In [1]: import numpy as np

In [2]: from numpy import linalg as LA

In [3]: np.set_printoptions(precision=1, suppress=True, linewidth=200)

In [4]: def rnd(a):
   ...:     return np.round(a, 1) + 0
   ...: 

In [5]: Q, _ = LA.qr(np.array([[0.6, 0.1, -2.1, -0.3, 0.9, 0.8, -0.5, -1.9],
   ...:     [0.0, -1.6, 0.8, 1.5, -0.7, 0.1, 0.2, 1.8],
   ...:     [-0.2, 0.8, -0.4, 2.0, -1.5, -0.8, -1.5, 1.5],
   ...:     [1.2, 0.9, 1.2, -0.5, -1.9, 0.0, -2.0, 0.8],
   ...:     [-0.3, 0.1, 0.8, -1.7, -0.3, 0.1, 2.0, 1.4],
   ...:     [-0.8, -1.7, 0.0, -1.1, 1.2, 0.6, -1.0, 0.6],
   ...:     [-1.4, 0.5, -0.8, 0.7, 0.1, 0.7, -0.5, -1.2],
   ...:     [1.0, -0.8, 1.3, -1.1, 0.0, 0.8, 0.7, -0.3]]))

In [6]: ev = np.array([1, -6, 3, 1, 8, 3, 8, -6])

In [7]: mat = Q @ np.diag(ev) @ Q.T

In [8]: print(rnd(mat))
[[ 3.6  1.   1.   0.2  1.3  0.2  0.5 -0.3]
 [ 1.  -0.7  3.3  0.6  2.7 -2.5  1.4  0.1]
 [ 1.   3.3 -1.2  2.3  0.8  1.7 -0.3 -2.7]
 [ 0.2  0.6  2.3  3.2  0.   4.1  0.3  1.5]
 [ 1.3  2.7  0.8  0.   5.3 -1.1  0.  -0.2]
 [ 0.2 -2.5  1.7  4.1 -1.1  1.5  1.3 -2.9]
 [ 0.5  1.4 -0.3  0.3  0.   1.3  1.8  1.4]
 [-0.3  0.1 -2.7  1.5 -0.2 -2.9  1.4 -1.6]]

In [9]: t3 = np.stack([mat, 2 * mat, mat[::-1]])

In [10]: print(LA.matrix_rank(t3))
[8 8 8]

In [11]: print((t3 @ mat.T).shape)
(3, 8, 8)

In [12]: print(t3.shape)
(3, 8, 8)

In [13]: vec = np.array([3, 2, 4, 5, 3, 1, 3, 3])

In [14]: y = mat @ vec

In [15]: b, lr = np.zeros(8), 1 / LA.norm(mat, 2) ** 2

In [16]: for i in range(50):
    ...:     b -= lr * mat.T @ (mat @ b - y)
    ...:     if i % 10 == 0: print(i, round(LA.norm(mat @ b - y), 1))
    ...: 
0 12.2
10 2.7
20 1.4
30 1.1
40 0.9

In [17]: print(rnd(LA.cond(mat)))
8.0

In [18]: print(rnd(b))
[2.8 1.9 4.  4.6 3.2 1.3 3.5 2.7]

In [19]: ang = np.radians(175)

In [20]: R = np.eye(8)

In [21]: R[3, 3] = R[5, 5] = np.cos(ang)

In [22]: R[3, 5], R[5, 3] = -np.sin(ang), np.sin(ang)

In [23]: print(rnd(R))
[[ 1.   0.   0.   0.   0.   0.   0.   0. ]
 [ 0.   1.   0.   0.   0.   0.   0.   0. ]
 [ 0.   0.   1.   0.   0.   0.   0.   0. ]
 [ 0.   0.   0.  -1.   0.  -0.1  0.   0. ]
 [ 0.   0.   0.   0.   1.   0.   0.   0. ]
 [ 0.   0.   0.   0.1  0.  -1.   0.   0. ]
 [ 0.   0.   0.   0.   0.   0.   1.   0. ]
 [ 0.   0.   0.   0.   0.   0.   0.   1. ]]

In [24]: A2 = mat @ R.T

In [25]: print(np.allclose(LA.norm(mat, axis=1), LA.norm(A2, axis=1)))
True

In [26]: print(np.allclose(mat @ mat.T, A2 @ A2.T))
True

In [27]: print(rnd(A2))
[[ 3.6  1.   1.  -0.2  1.3 -0.2  0.5 -0.3]
 [ 1.  -0.7  3.3 -0.3  2.7  2.6  1.4  0.1]
 [ 1.   3.3 -1.2 -2.5  0.8 -1.5 -0.3 -2.7]
 [ 0.2  0.6  2.3 -3.5  0.  -3.8  0.3  1.5]
 [ 1.3  2.7  0.8  0.1  5.3  1.1  0.  -0.2]
 [ 0.2 -2.5  1.7 -4.2 -1.1 -1.2  1.3 -2.9]
 [ 0.5  1.4 -0.3 -0.4  0.  -1.2  1.8  1.4]
 [-0.3  0.1 -2.7 -1.2 -0.2  3.   1.4 -1.6]]

In [28]: print(rnd(LA.svd(mat, compute_uv=False)), rnd(LA.svd(A2, compute_uv=False)))
[8. 8. 6. 6. 3. 3. 1. 1.] [8. 8. 6. 6. 3. 3. 1. 1.]

In [29]: F = np.load("data.npy")

In [30]: print(F)
[[ 1  0  0  0  0  0  0  1]
 [ 0 -2  0 -2 -1  1  0  0]
 [ 1  0  0  0  0  0 -1  0]
 [ 0  0  0  2  2  2  0  0]
 [ 0  0  0  2 -1 -1  0  0]
 [ 0 -2  0  1 -1  2  0  0]
 [ 0  0  1  0  0  0 -1  1]
 [ 0  0  2  0  0  0 -1 -1]]

In [31]: print(LA.matrix_rank(F))
8

In [32]: print(F - F[0])
[[ 0  0  0  0  0  0  0  0]
 [-1 -2  0 -2 -1  1  0 -1]
 [ 0  0  0  0  0  0 -1 -1]
 [-1  0  0  2  2  2  0 -1]
 [-1  0  0  2 -1 -1  0 -1]
 [-1 -2  0  1 -1  2  0 -1]
 [-1  0  1  0  0  0 -1  0]
 [-1  0  2  0  0  0 -1 -2]]

In [33]: print(F.shape)
(8, 8)

In [34]: print(rnd(LA.svd(F, compute_uv=False)))
[4.  3.9 2.7 2.6 2.  1.2 0.6 0.3]

In [35]: print(rnd(LA.norm(F)))
7.1

In [36]: print(np.diff(F, axis=0))
[[-1 -2  0 -2 -1  1  0 -1]
 [ 1  2  0  2  1 -1 -1  0]
 [-1  0  0  2  2  2  1  0]
 [ 0  0  0  0 -3 -3  0  0]
 [ 0 -2  0 -1  0  3  0  0]
 [ 0  2  1 -1  1 -2 -1  1]
 [ 0  0  1  0  0  0  0 -2]]

In [37]: print(F.sum(axis=1))
[ 2 -4  0  6  0  0  1  0]

In [38]: def softmax(z):
    ...:     e = np.exp(z - z.max(axis=-1, keepdims=True))
    ...:     return e / e.sum(axis=-1, keepdims=True)
    ...: 

In [39]: print(rnd(softmax(F).sum(axis=1)))
[1. 1. 1. 1. 1. 1. 1. 1.]

In [40]: scores = F @ F.T / np.sqrt(8)

In [41]: print(softmax(scores).round(6).argmax(axis=1))
[0 1 2 3 4 5 6 7]

In [42]: print(rnd(softmax(scores)[4] @ F))
[ 0.1 -0.2  0.2  1.3 -0.5 -0.2 -0.2  0.1]

In [43]: A2 = np.array([[-1, 2, 1],
    ...:     [1, 2, 1],
    ...:     [2, 1, 0],
    ...:     [1, 0, -1],
    ...:     [-1, 0, -1],
    ...:     [-1, -1, 1],
    ...:     [0, 2, -2],
    ...:     [0, 1, 1]])

In [44]: print(LA.matrix_rank(np.vstack([F, A2.T])))
8

In [45]: print(np.einsum("ij->j", F))
[ 2 -4  3  3 -1  4 -3  1]

In [46]: M = np.load("test2.npy")

In [47]: print(M)
[[ 2 -1  1  2]
 [-1  2 -1  1]
 [ 1 -1  2 -1]
 [ 2  1 -1  2]]

In [48]: vec = np.array([2, -3, -3, 0])

In [49]: h1 = np.maximum(M @ vec, 0)

In [50]: print(np.maximum(M @ vec, 0) - np.maximum(-M @ vec, 0))
[ 4 -5 -1  4]

In [51]: print(np.flatnonzero(h1 > 1e-9))
[0 3]

In [52]: print(M.T @ h1)
[16  0  0 16]

In [53]: print(np.maximum(M @ (3 * vec), 0))
[12  0  0 12]

In [54]: Q, R = LA.qr(M)

In [55]: print(rnd(abs(R[0, 0])), rnd(LA.norm(M[:, 0])))
3.2 3.2

In [56]: print(np.trace(Q @ Q.T))
4.0

In [57]: print(Q.shape, R.shape)
(4, 4) (4, 4)

In [58]: print(rnd(np.abs(np.diag(R))))
[3.2 2.5 1.4 1.5]

In [59]: A2 = M / LA.norm(M, axis=1, keepdims=True)

In [60]: C2 = A2 @ A2.T

In [61]: print(rnd(C2))
[[ 1.  -0.4  0.4  0.6]
 [-0.4  1.  -0.9  0.4]
 [ 0.4 -0.9  1.  -0.4]
 [ 0.6  0.4 -0.4  1. ]]

In [62]: print(rnd(C2[0]))
[ 1.  -0.4  0.4  0.6]

In [63]: print(rnd(np.degrees(np.arccos(np.clip(C2[0, 1], -1, 1)))))
111.0

In [64]: ev, V = LA.eig(M)

In [65]: print(rnd(np.sort(LA.eigvals(M @ M))))
[ 1.  1. 16. 16.]

In [66]: print(np.prod(ev))
-16.0

In [67]: print(rnd(M @ V[:, 0] - ev[0] * V[:, 0]))
[0. 0. 0. 0.]

In [68]: arr = 5 * np.eye(8) + np.eye(8, k=1)

In [69]: print(arr)
[[5. 1. 0. 0. 0. 0. 0. 0.]
 [0. 5. 1. 0. 0. 0. 0. 0.]
 [0. 0. 5. 1. 0. 0. 0. 0.]
 [0. 0. 0. 5. 1. 0. 0. 0.]
 [0. 0. 0. 0. 5. 1. 0. 0.]
 [0. 0. 0. 0. 0. 5. 1. 0.]
 [0. 0. 0. 0. 0. 0. 5. 1.]
 [0. 0. 0. 0. 0. 0. 0. 5.]]

In [70]: vec = np.array([6, -6, 3, -8, -6, -5, -6, 2])

In [71]: y = arr @ vec

In [72]: b, lr = np.zeros(8), 1 / LA.norm(arr, 2) ** 2

In [73]: for i in range(60):
    ...:     b -= lr * arr.T @ (arr @ b - y)
    ...:     if i % 10 == 0: print(i, round(LA.norm(arr @ b - y), 1))
    ...: 
0 22.9
10 0.0
20 0.0
30 0.0
40 0.0
50 0.0

In [74]: print(rnd(b))
[ 6. -6.  3. -8. -6. -5. -6.  2.]

In [75]: print(np.diff(arr, axis=0))
[[-5.  4.  1.  0.  0.  0.  0.  0.]
 [ 0. -5.  4.  1.  0.  0.  0.  0.]
 [ 0.  0. -5.  4.  1.  0.  0.  0.]
 [ 0.  0.  0. -5.  4.  1.  0.  0.]
 [ 0.  0.  0.  0. -5.  4.  1.  0.]
 [ 0.  0.  0.  0.  0. -5.  4.  1.]
 [ 0.  0.  0.  0.  0.  0. -5.  4.]]

In [76]: print(rnd(LA.norm(arr)))
14.4

In [77]: print(arr.sum(axis=0))
[5. 6. 6. 6. 6. 6. 6. 6.]

In [78]: print(arr.sum(axis=1))
[6. 6. 6. 6. 6. 6. 6. 5.]

In [79]: print(arr.shape)
(8, 8)

In [80]: print(LA.matrix_rank(arr))
8

In [81]: print(rnd(LA.svd(arr, compute_uv=False)))
[5.9 5.8 5.6 5.2 4.9 4.6 4.3 4.1]

In [82]: print(np.unravel_index(np.abs(arr).argmax(), arr.shape))
(np.int64(0), np.int64(0))

In [83]: print(np.abs(arr).max())
5.0

In [84]: print(np.count_nonzero(arr))
15

In [85]: print(rnd(arr.mean(axis=0)))
[0.6 0.8 0.8 0.8 0.8 0.8 0.8 0.8]

In [86]: print(LA.matrix_rank(arr - arr[0, 0] * np.eye(8)))
7

In [87]: print([int(LA.matrix_rank(LA.matrix_power(arr, p))) for p in range(1, 9)])
[8, 8, 8, 8, 8, 8, 8, 8]

In [88]: print(rnd(np.sort(LA.eigvals(arr))))
[5. 5. 5. 5. 5. 5. 5. 5.]

In [89]: feats = np.loadtxt("arr.csv", delimiter=",")

In [90]: print(feats)
[[2. 4. 0. 0. 0.]
 [4. 1. 4. 0. 0.]
 [0. 4. 1. 4. 0.]
 [0. 0. 4. 0. 4.]
 [0. 0. 0. 4. 1.]]

In [91]: ev, V = LA.eigh(feats)

In [92]: print(rnd(LA.eigvalsh(feats @ feats)))
[ 1.8  9.  25.  37.9 61.3]

In [93]: print(rnd(V.T @ feats @ V))
[[-6.2  0.   0.   0.   0. ]
 [ 0.  -3.   0.   0.   0. ]
 [ 0.   0.   1.3  0.   0. ]
 [ 0.   0.   0.   5.   0. ]
 [ 0.   0.   0.   0.   7.8]]

In [94]: print(rnd(LA.eigvalsh(feats + 2 * np.eye(5))))
[-4.2 -1.   3.3  7.   9.8]

In [95]: print(rnd(ev))
[-6.2 -3.   1.3  5.   7.8]

In [96]: print(rnd(LA.norm(arr, 2)))
5.9

In [97]: print(arr[0] @ arr[4])
0.0

In [98]: print(rnd(LA.norm(arr) ** 2 / LA.norm(arr, 2) ** 2))
5.9

In [99]: print(rnd(LA.norm(arr, 1)), rnd(LA.norm(arr, np.inf)))
6.0 6.0

In [100]: print(rnd(LA.norm(arr, axis=1)))
[5.1 5.1 5.1 5.1 5.1 5.1 5.1 5. ]

In [101]: print(rnd(LA.norm(arr, axis=0)))
[5.  5.1 5.1 5.1 5.1 5.1 5.1 5.1]

In [102]: print(rnd(LA.norm(arr[0], 1)), rnd(LA.norm(arr[0], np.inf)))
6.0 5.0

In [103]: print(rnd(np.sort(np.abs(LA.eigvals(feats)))))
[1.3 3.  5.  6.2 7.8]

In [104]: print(rnd(np.abs(LA.eigvals(feats)).max()))
7.8

In [105]: print((feats + feats.T) / 2)
[[2. 4. 0. 0. 0.]
 [4. 1. 4. 0. 0.]
 [0. 4. 1. 4. 0.]
 [0. 0. 4. 0. 4.]
 [0. 0. 0. 4. 1.]]

In [106]: Q = feats.astype(float).copy()

In [107]: for j in range(5):
     ...:     Q[:, j] -= Q[:, :j] @ (Q[:, :j].T @ Q[:, j])
     ...:     Q[:, j] /= LA.norm(Q[:, j])
     ...: 

In [108]: print(rnd(Q))
[[ 0.4  0.6 -0.3 -0.3  0.6]
 [ 0.9 -0.3  0.2  0.2 -0.3]
 [ 0.   0.8  0.3  0.3 -0.5]
 [ 0.   0.   0.9 -0.2  0.4]
 [ 0.   0.   0.   0.9  0.5]]

In [109]: print(rnd(Q.T @ Q))
[[1. 0. 0. 0. 0.]
 [0. 1. 0. 0. 0.]
 [0. 0. 1. 0. 0.]
 [0. 0. 0. 1. 0.]
 [0. 0. 0. 0. 1.]]

In [110]: E = np.load("case11.npy")

In [111]: print(E)
[[0 1]
 [1 0]]

In [112]: A2 = np.array([[3, -1, 1], [2, 2, 0]])

In [113]: cent = np.kron(A2, feats)

In [114]: print(LA.matrix_rank(cent))
10

In [115]: print(rnd(LA.norm(cent, 2)), rnd(LA.norm(A2, 2) * LA.norm(feats, 2)))
29.1 29.1

In [116]: print(cent)
[[ 6. 12.  0.  0.  0. -2. -4. -0. -0. -0.  2.  4.  0.  0.  0.]
 [12.  3. 12.  0.  0. -4. -1. -4. -0. -0.  4.  1.  4.  0.  0.]
 [ 0. 12.  3. 12.  0. -0. -4. -1. -4. -0.  0.  4.  1.  4.  0.]
 [ 0.  0. 12.  0. 12. -0. -0. -4. -0. -4.  0.  0.  4.  0.  4.]
 [ 0.  0.  0. 12.  3. -0. -0. -0. -4. -1.  0.  0.  0.  4.  1.]
 [ 4.  8.  0.  0.  0.  4.  8.  0.  0.  0.  0.  0.  0.  0.  0.]
 [ 8.  2.  8.  0.  0.  8.  2.  8.  0.  0.  0.  0.  0.  0.  0.]
 [ 0.  8.  2.  8.  0.  0.  8.  2.  8.  0.  0.  0.  0.  0.  0.]
 [ 0.  0.  8.  0.  8.  0.  0.  8.  0.  8.  0.  0.  0.  0.  0.]
 [ 0.  0.  0.  8.  2.  0.  0.  0.  8.  2.  0.  0.  0.  0.  0.]]

In [117]: vec = np.array([3, 2])

In [118]: print(E @ (2 * vec))
[4 6]

In [119]: print((E * vec).sum(axis=1))
[2 3]

In [120]: print(LA.norm(E @ vec) <= LA.norm(E, 2) * LA.norm(vec) + 1e-9)
True

In [121]: print(np.sign((E @ vec).round(6)))
[1 1]

In [122]: data = np.load("mat.npy")

In [123]: print(data)
[[-6  1  0  0  3  3]
 [ 3  1  1  2  2  1]
 [ 3  2  6  2  0  3]
 [ 2  3  0  5  1  1]
 [ 0  2  2  1 -4  2]
 [ 3  1  3  1  1 -3]]

In [124]: rng = np.random.default_rng(8307)

In [125]: z = rng.permutation(6)

In [126]: print(z)
[1 3 0 5 2 4]

In [127]: A2 = data[z][:, z]

In [128]: print(rnd(LA.det(A2)), rnd(LA.det(data[z])))
-2154.0 2154.0

In [129]: print(np.allclose(A2, data))
False

In [130]: print(rnd(np.sort(np.abs(LA.eigvals(A2)))))
[0.4 2.9 4.7 6.3 6.3 9.4]

In [131]: print(A2)
[[ 1  2  3  1  1  2]
 [ 3  5  2  1  0  1]
 [ 1  0 -6  3  0  3]
 [ 1  1  3 -3  3  1]
 [ 2  2  3  3  6  0]
 [ 2  1  0  2  2 -4]]

In [132]: print(np.diag(A2))
[ 1  5 -6 -3  6 -4]
